$ python -q
>>> import numpy as np
>>> np.set_printoptions(precision=1, suppress=True, linewidth=140)
>>> tidy = lambda a: np.round(a, 1) + 0
>>> X = np.load("sample7.npy")
>>> print(tidy(X))
[[-0.2 -0.2  0.5  0.   0.2  0.2 -0.3]
 [ 0.  -0.2  0.4 -0.3 -0.1 -0.5  0.4]
 [ 0.1 -0.3 -0.2 -0.6  0.3  0.2  0.4]
 [-0.3  0.3 -0.1 -0.6  0.   0.4 -0.2]
 [ 0.5 -0.1  0.4  0.  -0.5  0.5  0. ]
 [-0.5 -0.2 -0.2  0.1 -0.6  0.2  0.2]
 [ 0.3  0.2  0.1 -0.2 -0.1  0.  -0.4]
 [-0.2 -0.2  0.   0.1  0.4  0.2 -0.2]
 [ 0.2 -0.7 -0.4  0.  -0.1 -0.1 -0.5]
 [-0.4 -0.2  0.4  0.1  0.   0.1 -0.1]
 [ 0.2  0.  -0.1  0.5  0.2  0.4  0.4]]
>>> # columns are unit length and at right angles
>>> proj = X @ np.linalg.solve(X.T @ X, X.T)
>>> print(np.trace(proj))
7.0
>>> print(tidy(np.linalg.eigvalsh(proj)))
[0. 0. 0. 0. 1. 1. 1. 1. 1. 1. 1.]
>>> print(np.allclose(proj @ proj, proj))
True
>>> print(tidy(np.diag(proj)))
[0.5 0.7 0.8 0.7 0.8 0.8 0.4 0.3 0.9 0.4 0.6]
>>> print(tidy(proj))
[[ 0.5  0.   0.   0.1  0.1 -0.1  0.   0.3  0.   0.4  0. ]
 [ 0.   0.7  0.2 -0.2  0.  -0.1 -0.1 -0.2 -0.1  0.1 -0.2]
 [ 0.   0.2  0.8  0.2  0.1 -0.1 -0.2  0.1  0.1 -0.1  0.1]
 [ 0.1 -0.2  0.2  0.7  0.   0.1  0.1  0.1 -0.2  0.  -0.3]
 [ 0.1  0.   0.1  0.   0.8  0.1  0.2 -0.2  0.   0.   0.2]
 [-0.1 -0.1 -0.1  0.1  0.1  0.8 -0.3 -0.1  0.1  0.1  0. ]
 [ 0.  -0.1 -0.2  0.1  0.2 -0.3  0.4 -0.1  0.  -0.1 -0.2]
 [ 0.3 -0.2  0.1  0.1 -0.2 -0.1 -0.1  0.3  0.1  0.2  0.1]
 [ 0.  -0.1  0.1 -0.2  0.   0.1  0.   0.1  0.9  0.  -0.2]
 [ 0.4  0.1 -0.1  0.   0.   0.1 -0.1  0.2  0.   0.4  0. ]
 [ 0.  -0.2  0.1 -0.3  0.2  0.  -0.2  0.1 -0.2  0.   0.6]]
>>> evals, evecs = np.linalg.eigh(proj)
>>> print(tidy(evals))
[0. 0. 0. 0. 1. 1. 1. 1. 1. 1. 1.]
>>> print(tidy(np.linalg.eigvalsh(proj @ proj)))
[0. 0. 0. 0. 1. 1. 1. 1. 1. 1. 1.]
>>> print(tidy(np.linalg.svd(proj, compute_uv=False)))
[1. 1. 1. 1. 1. 1. 1. 0. 0. 0. 0.]
>>> print(tidy(evecs.T @ evecs))
[[1. 0. 0. 0. 0. 0. 0. 0. 0. 0. 0.]
 [0. 1. 0. 0. 0. 0. 0. 0. 0. 0. 0.]
 [0. 0. 1. 0. 0. 0. 0. 0. 0. 0. 0.]
 [0. 0. 0. 1. 0. 0. 0. 0. 0. 0. 0.]
 [0. 0. 0. 0. 1. 0. 0. 0. 0. 0. 0.]
 [0. 0. 0. 0. 0. 1. 0. 0. 0. 0. 0.]
 [0. 0. 0. 0. 0. 0. 1. 0. 0. 0. 0.]
 [0. 0. 0. 0. 0. 0. 0. 1. 0. 0. 0.]
 [0. 0. 0. 0. 0. 0. 0. 0. 1. 0. 0.]
 [0. 0. 0. 0. 0. 0. 0. 0. 0. 1. 0.]
 [0. 0. 0. 0. 0. 0. 0. 0. 0. 0. 1.]]
>>> A2 = np.array([[5, 1, 8], [-1, 0, 3], [7, -2, -2]])
>>> W2 = np.array([[4, 8], [-9, 0]])
>>> W0 = np.block([[A2, np.array([[-5, 3], [-3, -4], [-1, 1]])], [np.zeros((2, 3)), W2]])
>>> print(W0)
[[ 5.  1.  8. -5.  3.]
 [-1.  0.  3. -3. -4.]
 [ 7. -2. -2. -1.  1.]
 [ 0.  0.  0.  4.  8.]
 [ 0.  0.  0. -9.  0.]]
>>> A2 = np.array([[0, 0], [5, 5]])
>>> W2 = np.kron(A2, W0)
>>> print(W2.shape)
(10, 10)
>>> print(W2)
[[  0.   0.   0.  -0.   0.   0.   0.   0.  -0.   0.]
 [ -0.   0.   0.  -0.  -0.  -0.   0.   0.  -0.  -0.]
 [  0.  -0.  -0.  -0.   0.   0.  -0.  -0.  -0.   0.]
 [  0.   0.   0.   0.   0.   0.   0.   0.   0.   0.]
 [  0.   0.   0.  -0.   0.   0.   0.   0.  -0.   0.]
 [ 25.   5.  40. -25.  15.  25.   5.  40. -25.  15.]
 [ -5.   0.  15. -15. -20.  -5.   0.  15. -15. -20.]
 [ 35. -10. -10.  -5.   5.  35. -10. -10.  -5.   5.]
 [  0.   0.   0.  20.  40.   0.   0.   0.  20.  40.]
 [  0.   0.   0. -45.   0.   0.   0.   0. -45.   0.]]
>>> print(np.linalg.matrix_rank(W2))
5
>>> A = np.loadtxt("data.csv", delimiter=",")
>>> print(A)
[[-3.  1.  0.  0.  0.  0.  0.  0.  0.  0.]
 [ 0. -3.  1.  0.  0.  0.  0.  0.  0.  0.]
 [ 0.  0. -3.  1.  0.  0.  0.  0.  0.  0.]
 [ 0.  0.  0. -3.  1.  0.  0.  0.  0.  0.]
 [ 0.  0.  0.  0. -3.  1.  0.  0.  0.  0.]
 [ 0.  0.  0.  0.  0. -3.  1.  0.  0.  0.]
 [ 0.  0.  0.  0.  0.  0. -3.  1.  0.  0.]
 [ 0.  0.  0.  0.  0.  0.  0. -3.  1.  0.]
 [ 0.  0.  0.  0.  0.  0.  0.  0. -3.  1.]
 [ 0.  0.  0.  0.  0.  0.  0.  0.  0. -3.]]
>>> W = np.array([[0, 1],
...     [3, -7],
...     [-9, -5],
...     [-3, -2],
...     [-4, 8],
...     [-1, 1],
...     [1, 8],
...     [-5, 2],
...     [1, 9],
...     [4, -6]])
>>> coef = np.array([-3, -3])
>>> H = np.maximum(A @ W + coef, 0)
>>> print((H > 0).mean(axis=0))
[0.5 0.5]
>>> print(np.linalg.matrix_rank(H))
2
>>> W2 = np.array([[1, 1, 1], [2, 2, 1]])
>>> print((H @ W2).round(6).argmax(axis=1))
[0 0 0 0 0 0 0 0 0 0]
>>> print(H @ W2)
[[ 0.  0.  0.]
 [26. 26. 13.]
 [41. 41. 31.]
 [24. 24. 13.]
 [ 8.  8.  8.]
 [ 5.  5.  3.]
 [ 0.  0.  0.]
 [13. 13. 13.]
 [ 0.  0.  0.]
 [30. 30. 15.]]
>>> print(W @ W2)
[[  2   2   1]
 [-11 -11  -4]
 [-19 -19 -14]
 [ -7  -7  -5]
 [ 12  12   4]
 [  1   1   0]
 [ 17  17   9]
 [ -1  -1  -3]
 [ 19  19  10]
 [ -8  -8  -2]]
>>> ang = np.radians(72)
>>> Rm = np.eye(10)
>>> Rm[2, 2] = Rm[1, 1] = np.cos(ang)
>>> Rm[2, 1], Rm[1, 2] = -np.sin(ang), np.sin(ang)
>>> print(tidy(Rm))
[[ 1.   0.   0.   0.   0.   0.   0.   0.   0.   0. ]
 [ 0.   0.3  1.   0.   0.   0.   0.   0.   0.   0. ]
 [ 0.  -1.   0.3  0.   0.   0.   0.   0.   0.   0. ]
 [ 0.   0.   0.   1.   0.   0.   0.   0.   0.   0. ]
 [ 0.   0.   0.   0.   1.   0.   0.   0.   0.   0. ]
 [ 0.   0.   0.   0.   0.   1.   0.   0.   0.   0. ]
 [ 0.   0.   0.   0.   0.   0.   1.   0.   0.   0. ]
 [ 0.   0.   0.   0.   0.   0.   0.   1.   0.   0. ]
 [ 0.   0.   0.   0.   0.   0.   0.   0.   1.   0. ]
 [ 0.   0.   0.   0.   0.   0.   0.   0.   0.   1. ]]
>>> A2 = A @ Rm.T
>>> print(tidy(np.abs(A2 - A).max(axis=0)))
[0.  3.  2.2 0.  0.  0.  0.  0.  0.  0. ]
>>> print(np.allclose(np.linalg.norm(A, axis=1), np.linalg.norm(A2, axis=1)))
True
>>> cov = Rm.T @ Rm
>>> print((Rm @ Rm.T).shape)
(10, 10)
>>> print(np.allclose(cov, cov.T))
True
>>> print(tidy(np.diag(cov)))
[1. 1. 1. 1. 1. 1. 1. 1. 1. 1.]
>>> r0 = np.array([-6, -9])
>>> print(np.polyval(r0, A[0]))
[  9. -15.  -9.  -9.  -9.  -9.  -9.  -9.  -9.  -9.]
>>> print(np.cross(A[0, :3], A[2, :3]))
[-3. -9. -0.]
>>> print(np.correlate(A[0], A[2], "full"))
[ 0.  0.  0.  0.  0.  0. -3. 10. -3.  0.  0.  0.  0.  0.  0.  0.  0.  0.  0.]
>>> print(A @ A)
[[ 9. -6.  1.  0.  0.  0.  0.  0.  0.  0.]
 [ 0.  9. -6.  1.  0.  0.  0.  0.  0.  0.]
 [ 0.  0.  9. -6.  1.  0.  0.  0.  0.  0.]
 [ 0.  0.  0.  9. -6.  1.  0.  0.  0.  0.]
 [ 0.  0.  0.  0.  9. -6.  1.  0.  0.  0.]
 [ 0.  0.  0.  0.  0.  9. -6.  1.  0.  0.]
 [ 0.  0.  0.  0.  0.  0.  9. -6.  1.  0.]
 [ 0.  0.  0.  0.  0.  0.  0.  9. -6.  1.]
 [ 0.  0.  0.  0.  0.  0.  0.  0.  9. -6.]
 [ 0.  0.  0.  0.  0.  0.  0.  0.  0.  9.]]
>>> print(np.trace(A))
-30.0
>>> print(np.allclose(A, A.T))
False
>>> print(tidy(np.linalg.matrix_power(A, 4)))
[[  81. -108.   54.  -12.    1.    0.    0.    0.    0.    0.]
 [   0.   81. -108.   54.  -12.    1.    0.    0.    0.    0.]
 [   0.    0.   81. -108.   54.  -12.    1.    0.    0.    0.]
 [   0.    0.    0.   81. -108.   54.  -12.    1.    0.    0.]
 [   0.    0.    0.    0.   81. -108.   54.  -12.    1.    0.]
 [   0.    0.    0.    0.    0.   81. -108.   54.  -12.    1.]
 [   0.    0.    0.    0.    0.    0.   81. -108.   54.  -12.]
 [   0.    0.    0.    0.    0.    0.    0.   81. -108.   54.]
 [   0.    0.    0.    0.    0.    0.    0.    0.   81. -108.]
 [   0.    0.    0.    0.    0.    0.    0.    0.    0.   81.]]
>>> print(tidy(np.linalg.det(A)))
59049.0
